$ ipython --no-banner

In [1]: import numpy as np

In [2]: np.set_printoptions(precision=3, suppress=True, linewidth=140, sign=" ")

In [3]: E = np.loadtxt("data.csv", delimiter=",")

In [4]: E
Out[4]: 
array([[ 0.333,  0.   ,  0.   ,  0.   ,  0.   ,  0.333,  0.   ,  0.   ,  0.   ,  0.333],
       [ 0.   ,  0.5  ,  0.   ,  0.   ,  0.   ,  0.25 ,  0.   ,  0.   ,  0.25 ,  0.   ],
       [ 0.2  ,  0.   ,  0.2  ,  0.   ,  0.   ,  0.   ,  0.2  ,  0.2  ,  0.   ,  0.2  ],
       [ 0.25 ,  0.   ,  0.25 ,  0.25 ,  0.   ,  0.   ,  0.   ,  0.   ,  0.   ,  0.25 ],
       [ 0.   ,  0.   ,  0.   ,  0.   ,  0.5  ,  0.   ,  0.   ,  0.   ,  0.   ,  0.5  ],
       [ 0.   ,  0.333,  0.   ,  0.   ,  0.   ,  0.333,  0.   ,  0.333,  0.   ,  0.   ],
       [ 0.   ,  0.   ,  0.25 ,  0.   ,  0.   ,  0.   ,  0.25 ,  0.25 ,  0.   ,  0.25 ],
       [ 0.333,  0.   ,  0.333,  0.   ,  0.   ,  0.   ,  0.   ,  0.333,  0.   ,  0.   ],
       [ 0.5  ,  0.   ,  0.   ,  0.   ,  0.   ,  0.   ,  0.   ,  0.   ,  0.5  ,  0.   ],
       [ 0.   ,  0.25 ,  0.   ,  0.   ,  0.   ,  0.   ,  0.   ,  0.   ,  0.25 ,  0.5  ]])

In [5]: round(np.trace(E), 3)
Out[5]: np.float64(3.7)

In [6]: np.allclose(E, E.T)
Out[6]: False

In [7]: print((E + E.T) / 2)
[[ 0.333  0.     0.1    0.125  0.     0.167  0.     0.167  0.25   0.167]
 [ 0.     0.5    0.     0.     0.     0.292  0.     0.     0.125  0.125]
 [ 0.1    0.     0.2    0.125  0.     0.     0.225  0.267  0.     0.1  ]
 [ 0.125  0.     0.125  0.25   0.     0.     0.     0.     0.     0.125]
 [ 0.     0.     0.     0.     0.5    0.     0.     0.     0.     0.25 ]
 [ 0.167  0.292  0.     0.     0.     0.333  0.     0.167  0.     0.   ]
 [ 0.     0.     0.225  0.     0.     0.     0.25   0.125  0.     0.125]
 [ 0.167  0.     0.267  0.     0.     0.167  0.125  0.333  0.     0.   ]
 [ 0.25   0.125  0.     0.     0.     0.     0.     0.     0.5    0.125]
 [ 0.167  0.125  0.1    0.125  0.25   0.     0.125  0.     0.125  0.5  ]]

In [8]: np.allclose(E @ E.T, E.T @ E)
Out[8]: False

In [9]: np.sort(np.abs(np.linalg.eigvals(E)))
Out[9]: array([ 0.081,  0.229,  0.229,  0.25 ,  0.439,  0.439,  0.5  ,  0.597,  0.597,  1.   ])

In [10]: basis = np.array([[3, -1, 1, -3, 2, 2], [1, 0, -2, -2, 2, 3]])

In [11]: rng = np.random.default_rng(703472)

In [12]: X = rng.normal(size=(11, 2)) @ basis + np.array([3, 6, -9, -4, -3, 4])

In [13]: X
Out[13]: 
array([[  8.838,   4.522, -10.329, -11.242,   2.764,  11.167],
       [  3.596,   5.461,  -6.417,  -3.574,  -3.965,   2.013],
       [  2.227,   6.159,  -8.568,  -2.931,  -3.91 ,   2.795],
       [  1.78 ,   6.624, -10.927,  -3.431,  -2.945,   4.706],
       [  6.695,   4.319,  -4.623,  -6.347,  -2.334,   3.318],
       [  2.349,   6.287,  -9.706,  -3.559,  -3.154,   4.056],
       [  9.573,   4.301, -10.25 , -12.047,   3.348,  11.822],
       [  9.122,   3.871,  -6.339,  -9.856,   0.726,   7.46 ],
       [  8.434,   4.807, -11.515, -11.288,   3.095,  11.949],
       [ -1.824,   7.136,  -7.302,   2.241,  -8.105,  -2.522],
       [  1.928,   6.494, -10.31 ,  -3.336,  -3.17 ,   4.238]])

In [14]: Uu, s, Vt = np.linalg.svd(X)

In [15]: print(np.argmax(s[:-1] / (s[1:] + 1e-6)) + 1)
3

In [16]: s.round(3) + 0
Out[16]: array([ 49.619,  20.872,   6.726,   0.   ,   0.   ,   0.   ])

In [17]: out = Uu[:, :3] @ np.diag(s[:3]) @ Vt[:3]

In [18]: np.linalg.matrix_rank(out)
Out[18]: np.int64(3)

In [19]: out
Out[19]: 
array([[  8.838,   4.522, -10.329, -11.242,   2.764,  11.167],
       [  3.596,   5.461,  -6.417,  -3.574,  -3.965,   2.013],
       [  2.227,   6.159,  -8.568,  -2.931,  -3.91 ,   2.795],
       [  1.78 ,   6.624, -10.927,  -3.431,  -2.945,   4.706],
       [  6.695,   4.319,  -4.623,  -6.347,  -2.334,   3.318],
       [  2.349,   6.287,  -9.706,  -3.559,  -3.154,   4.056],
       [  9.573,   4.301, -10.25 , -12.047,   3.348,  11.822],
       [  9.122,   3.871,  -6.339,  -9.856,   0.726,   7.46 ],
       [  8.434,   4.807, -11.515, -11.288,   3.095,  11.949],
       [ -1.824,   7.136,  -7.302,   2.241,  -8.105,  -2.522],
       [  1.928,   6.494, -10.31 ,  -3.336,  -3.17 ,   4.238]])

In [20]: print(np.round(np.linalg.norm(X - out) / np.linalg.norm(X), 3))
0.0

In [21]: M = np.array([[0, 0, 3, 0, 0],
    ...:     [0, 0, 0, 0, 3],
    ...:     [0, 0, 0, 3, 0],
    ...:     [-2, 0, 0, 0, 0],
    ...:     [0, 2, 0, 0, 0]])

In [22]: Q = M.astype(float).copy()

In [23]: for j in range(5):
    ...:     Q[:, j] -= Q[:, :j] @ (Q[:, :j].T @ Q[:, j])
    ...:     Q[:, j] /= np.linalg.norm(Q[:, j])
    ...: 

In [24]: Q.T @ M
Out[24]: 
array([[ 2.,  0.,  0.,  0.,  0.],
       [ 0.,  2.,  0.,  0.,  0.],
       [ 0.,  0.,  3.,  0.,  0.],
       [ 0.,  0.,  0.,  3.,  0.],
       [ 0.,  0.,  0.,  0.,  3.]])

In [25]: Q.T @ Q
Out[25]: 
array([[ 1.,  0.,  0.,  0.,  0.],
       [ 0.,  1.,  0.,  0.,  0.],
       [ 0.,  0.,  1.,  0.,  0.],
       [ 0.,  0.,  0.,  1.,  0.],
       [ 0.,  0.,  0.,  0.,  1.]])

In [26]: x0 = np.array([1, 0, 1, 0, -1, 0, 2, -1, 2, 2])

In [27]: (E * x0).sum(axis=1)
Out[27]: array([ 1.   ,  0.5  ,  1.   ,  1.   ,  0.5  , -0.333,  1.   ,  0.333,  1.5  ,  1.5  ])

In [28]: E @ np.ones(10)
Out[28]: array([ 1.,  1.,  1.,  1.,  1.,  1.,  1.,  1.,  1.,  1.])

In [29]: E @ x0
Out[29]: array([ 1.   ,  0.5  ,  1.   ,  1.   ,  0.5  , -0.333,  1.   ,  0.333,  1.5  ,  1.5  ])

In [30]: print((E @ x0).argmax())
8

In [31]: E @ np.eye(10)[3]
Out[31]: array([ 0.  ,  0.  ,  0.  ,  0.25,  0.  ,  0.  ,  0.  ,  0.  ,  0.  ,  0.  ])

In [32]: labels = rng.permutation(5)

In [33]: out = M[:, labels] * rng.choice([-1, 1], 5)

In [34]: print(out)
[[ 0 -3  0  0  0]
 [ 0  0  3  0  0]
 [ 0  0  0  3  0]
 [ 2  0  0  0  0]
 [ 0  0  0  0 -2]]

In [35]: Uu, _, Vt = np.linalg.svd(M.T @ out)

In [36]: np.linalg.lstsq(M, out)[0]
Out[36]: 
array([[-1.,  0.,  0.,  0.,  0.],
       [ 0.,  0.,  0.,  0., -1.],
       [ 0., -1.,  0.,  0.,  0.],
       [ 0.,  0.,  0.,  1.,  0.],
       [ 0.,  0.,  1.,  0.,  0.]])

In [37]: data = np.load("test2.npy")

In [38]: data
Out[38]: 
array([[  1,   1,  -4,  -5,   3,  -2,   0,   1,   4,  15],
       [  1,   3,  -4,   4,  -5,  -1,  -1,   4,  -2, -25],
       [ -5,  -1,   4,  -4,  -2,  -4,   2,  -5,   2, -10],
       [ -5,   4,   5,   5,  -3,   4,   2,  -1,   4, -15],
       [ -5,  -1,   3,   0,  -5,  -1,  -3,   5,  -1, -25],
       [  5,   3,  -2,   0,  -2,   0,  -2,   5,   5, -10]])

In [39]: Uu, s, Vt = np.linalg.svd(data, full_matrices=False)

In [40]: np.round(np.sqrt((s ** 2).sum()), 3), round(np.linalg.norm(data), 3)
Out[40]: (np.float64(50.02), np.float64(50.02))

In [41]: print(Uu.shape, s.shape, Vt.shape)
(6, 6) (6,) (6, 10)

In [42]: s
Out[42]: array([ 45.366,  14.478,  10.056,   9.153,   5.89 ,   3.833])

In [43]: print(np.cumsum(s ** 2) / np.sum(s ** 2))
[ 0.823  0.906  0.947  0.98   0.994  1.   ]

In [44]: (s > 1e-8).sum()
Out[44]: np.int64(6)

In [45]: np.linalg.norm(data, axis=2)
AxisError: axis 2 is out of bounds for array of dimension 2


In [46]: round(np.linalg.norm(data) ** 2 / np.linalg.norm(data, 2) ** 2, 3)
Out[46]: np.float64(1.216)

In [47]: np.linalg.norm(data, axis=1).argmax()
Out[47]: np.int64(4)

In [48]: round(np.linalg.norm(data, "nuc"), 3)
Out[48]: np.float64(88.776)

In [49]: np.linalg.norm(data, axis=1)
Out[49]: array([ 17.263,  26.721,  14.526,  19.026,  26.851,  14.   ])

In [50]: out = data / np.linalg.norm(data, axis=1, keepdims=True)

In [51]: gram = out @ out.T

In [52]: print(gram[2])
[-0.586  0.51   1.     0.644  0.69   0.241]

In [53]: A = 0.9 ** np.abs(np.subtract.outer(np.arange(4), np.arange(4)))

In [54]: A
Out[54]: 
array([[ 1.   ,  0.9  ,  0.81 ,  0.729],
       [ 0.9  ,  1.   ,  0.9  ,  0.81 ],
       [ 0.81 ,  0.9  ,  1.   ,  0.9  ],
       [ 0.729,  0.81 ,  0.9  ,  1.   ]])

In [55]: out = np.array([[3, 6, 9], [-4, -9, -9]])

In [56]: basis = np.kron(out, A)

In [57]: round(np.linalg.norm(basis, 2), 3), np.round(np.linalg.norm(out, 2) * np.linalg.norm(A, 2), 3)
Out[57]: (np.float64(61.213), np.float64(61.213))

In [58]: evals, vecs = np.linalg.eigh(A)

In [59]: x0 = np.array([1, 2, -3, 1])

In [60]: vecs * np.sqrt(evals) @ vecs.T
Out[60]: 
array([[ 0.784,  0.445,  0.333,  0.276],
       [ 0.445,  0.717,  0.421,  0.333],
       [ 0.333,  0.421,  0.717,  0.445],
       [ 0.276,  0.333,  0.445,  0.784]])

In [61]: vecs * np.abs(evals) @ vecs.T
Out[61]: 
array([[ 1.   ,  0.9  ,  0.81 ,  0.729],
       [ 0.9  ,  1.   ,  0.9  ,  0.81 ],
       [ 0.81 ,  0.9  ,  1.   ,  0.9  ],
       [ 0.729,  0.81 ,  0.9  ,  1.   ]])

In [62]: np.abs(A).sum(axis=1).max(), round(np.abs(evals).max(), 3)
Out[62]: (np.float64(3.61), np.float64(3.527))

In [63]: m1 = np.loadtxt("block18.csv", delimiter=",")

In [64]: m1
Out[64]: 
array([[ 6.,  0.,  0.,  5.,  5.,  0.,  5.],
       [ 0.,  6.,  0.,  0.,  0.,  0.,  0.],
       [ 0.,  0.,  6.,  0.,  0.,  5.,  0.],
       [ 5.,  0.,  0.,  6.,  5.,  0.,  5.],
       [ 5.,  0.,  0.,  5.,  6.,  0.,  5.],
       [ 0.,  0.,  5.,  0.,  0.,  6.,  0.],
       [ 5.,  0.,  0.,  5.,  5.,  0.,  6.]])

In [65]: x0 = np.array([0, 1, 1, 4, 4, 5, 3])

In [66]: rhs = m1 @ x0

In [67]: rhs
Out[67]: array([ 55.,   6.,  31.,  59.,  59.,  35.,  58.])

In [68]: np.round(np.linalg.solve(m1, rhs + m1[:, 1]), 3) + 0
Out[68]: array([ 0.,  2.,  1.,  4.,  4.,  5.,  3.])

In [69]: np.round(np.linalg.solve(m1.T, m1[6]), 3) + 0
Out[69]: array([ 0.,  0.,  0.,  0.,  0.,  0.,  1.])

In [70]: np.round(np.linalg.solve(m1, m1[:, 0]), 3) + 0
Out[70]: array([ 1.,  0.,  0.,  0.,  0.,  0.,  0.])

In [71]: out = m1 + rng.integers(-2, 3, (7, 3)) @ rng.integers(-2, 3, (3, 7))

In [72]: out
Out[72]: 
array([[ 4., -2.,  4.,  7.,  3.,  6.,  3.],
       [-2.,  7., -3., -2.,  2., -3.,  0.],
       [ 2.,  2.,  2., -2.,  2., -1.,  2.],
       [-1., -1., -3.,  4.,  9.,  1.,  3.],
       [ 3., -1.,  5.,  7.,  2.,  5.,  3.],
       [-4.,  1.,  3., -2.,  1.,  4., -1.],
       [ 2., -1.,  3.,  6.,  3.,  4.,  4.]])

In [73]: np.round(np.linalg.svd(out - m1, compute_uv=False), 3) + 0
Out[73]: array([ 16.89 ,  10.157,   3.402,   0.   ,   0.   ,   0.   ,   0.   ])

In [74]: np.abs(out - m1).sum(axis=1)
Out[74]: array([ 20.,  13.,  20.,  19.,  21.,  13.,  16.])

In [75]: labels = rng.permutation(7)

In [76]: labels
Out[76]: array([ 3,  1,  4,  0,  2,  6,  5])

In [77]: out = m1[labels][:, labels]

In [78]: round(np.linalg.det(out), 3), np.round(np.linalg.det(m1[labels]), 3)
Out[78]: (np.float64(1386.0), np.float64(-1386.0))

In [79]: print(m1 @ m1)
[[ 111.    0.    0.  110.  110.    0.  110.]
 [   0.   36.    0.    0.    0.    0.    0.]
 [   0.    0.   61.    0.    0.   60.    0.]
 [ 110.    0.    0.  111.  110.    0.  110.]
 [ 110.    0.    0.  110.  111.    0.  110.]
 [   0.    0.   60.    0.    0.   61.    0.]
 [ 110.    0.    0.  110.  110.    0.  111.]]

In [80]: assert m1 == m1.T
ValueError: The truth value of an array with more than one element is ambiguous. Use a.any() or a.all()


In [81]: (m1 + m1.T) / 2
Out[81]: 
array([[ 6.,  0.,  0.,  5.,  5.,  0.,  5.],
       [ 0.,  6.,  0.,  0.,  0.,  0.,  0.],
       [ 0.,  0.,  6.,  0.,  0.,  5.,  0.],
       [ 5.,  0.,  0.,  6.,  5.,  0.,  5.],
       [ 5.,  0.,  0.,  5.,  6.,  0.,  5.],
       [ 0.,  0.,  5.,  0.,  0.,  6.,  0.],
       [ 5.,  0.,  0.,  5.,  5.,  0.,  6.]])

In [82]: print(np.allclose(m1 @ m1.T, m1.T @ m1))
True

In [83]: T = np.stack([m1, -3 * m1, m1[::-1]])

In [84]: np.linalg.norm(T, axis=(1, 2))
Out[84]: array([ 24.536,  73.607,  24.536])

In [85]: np.linalg.matrix_rank(T.reshape(3, -1))
Out[85]: np.int64(2)

In [86]: T.shape
Out[86]: (3, 7, 7)

In [87]: (T @ m1.T).shape
Out[87]: (3, 7, 7)

In [88]: np.linalg.matrix_rank(T)
Out[88]: array([ 7,  7,  7])

In [89]: J = np.loadtxt("a.csv", delimiter=",")

In [90]: J
Out[90]: 
array([[ 6.,  0.,  5.],
       [ 0.,  6.,  0.],
       [ 5.,  0.,  6.]])

In [91]: evals, vecs = np.linalg.eigh(J)

In [92]: np.unique(evals.round(6) + 0, return_counts=True)[1]
Out[92]: array([ 1,  1,  1])

In [93]: (evals > 1e-8).sum(), (evals < -1e-8).sum()
Out[93]: (np.int64(3), np.int64(0))

In [94]: vecs @ np.diag(evals) @ vecs.T
Out[94]: 
array([[ 6.,  0.,  5.],
       [ 0.,  6.,  0.],
       [ 5.,  0.,  6.]])

In [95]: def softmax(z):
    ...:     e = np.exp(z - z.max(axis=-1, keepdims=True))
    ...:     return e / e.sum(axis=-1, keepdims=True)
    ...: 

In [96]: print(softmax(J).sum(axis=1))
[ 1.  1.  1.]

In [97]: softmax(J[1] + 4)
Out[97]: array([ 0.002,  0.995,  0.002])

In [98]: S = J @ J.T / np.sqrt(3)

In [99]: np.round(softmax(S), 3) + 0
Out[99]: 
array([[ 0.64,  0.  ,  0.36],
       [ 0.  ,  1.  ,  0.  ],
       [ 0.36,  0.  ,  0.64]])

In [100]: gram = J.T @ J

In [101]: np.linalg.matrix_rank(gram)
Out[101]: np.int64(3)

In [102]: print(np.allclose(gram, gram.T))
True

In [103]: print(np.trace(gram), (J ** 2).sum())
158.0 158.0

In [104]: Q, vecs = np.linalg.qr(J[:, :1])[0], np.linalg.qr(J[:, 1:])[0]

In [105]: s = np.linalg.svd(Q.T @ vecs, compute_uv=False)

In [106]: print(s)
[ 0.984]

In [107]: (s > 0.9).sum()
Out[107]: np.int64(1)

In [108]: out = E / np.sqrt((E ** 2).mean(axis=1, keepdims=True))

In [109]: np.linalg.norm(out, axis=1)
Out[109]: array([ 3.162,  3.162,  3.162,  3.162,  3.162,  3.162,  3.162,  3.162,  3.162,  3.162])

In [110]: K = np.load("w.npy")

In [111]: K
Out[111]: 
array([[-3,  3, -1,  1, -3,  3,  3, -2,  0, -2],
       [ 3,  2, -2,  1, -3, -3,  3, -1,  3, -1],
       [-9, -1,  3, -1,  3,  9, -3,  0, -6,  0]])

In [112]: Uu, s, Vt = np.linalg.svd(K)

In [113]: print(np.argmax(s[:-1] / (s[1:] + 1e-6)) + 1)
2

In [114]: s.round(3) + 0
Out[114]: array([ 16.563,   7.979,   0.   ])

In [115]: out = Uu[:, :2] @ np.diag(s[:2]) @ Vt[:2]

In [116]: print(out.round(3) + 0)
[[-3.  3. -1.  1. -3.  3.  3. -2.  0. -2.]
 [ 3.  2. -2.  1. -3. -3.  3. -1.  3. -1.]
 [-9. -1.  3. -1.  3.  9. -3.  0. -6.  0.]]

In [117]: np.round(np.linalg.norm(K - out) / np.linalg.norm(K), 3)
Out[117]: np.float64(0.0)

In [118]: round(np.abs(K - out).max(), 3)
Out[118]: np.float64(0.0)

In [119]: print(round(float(np.linalg.norm(K - out, 2)), 3), round(s[2], 3))
0.0 0.0
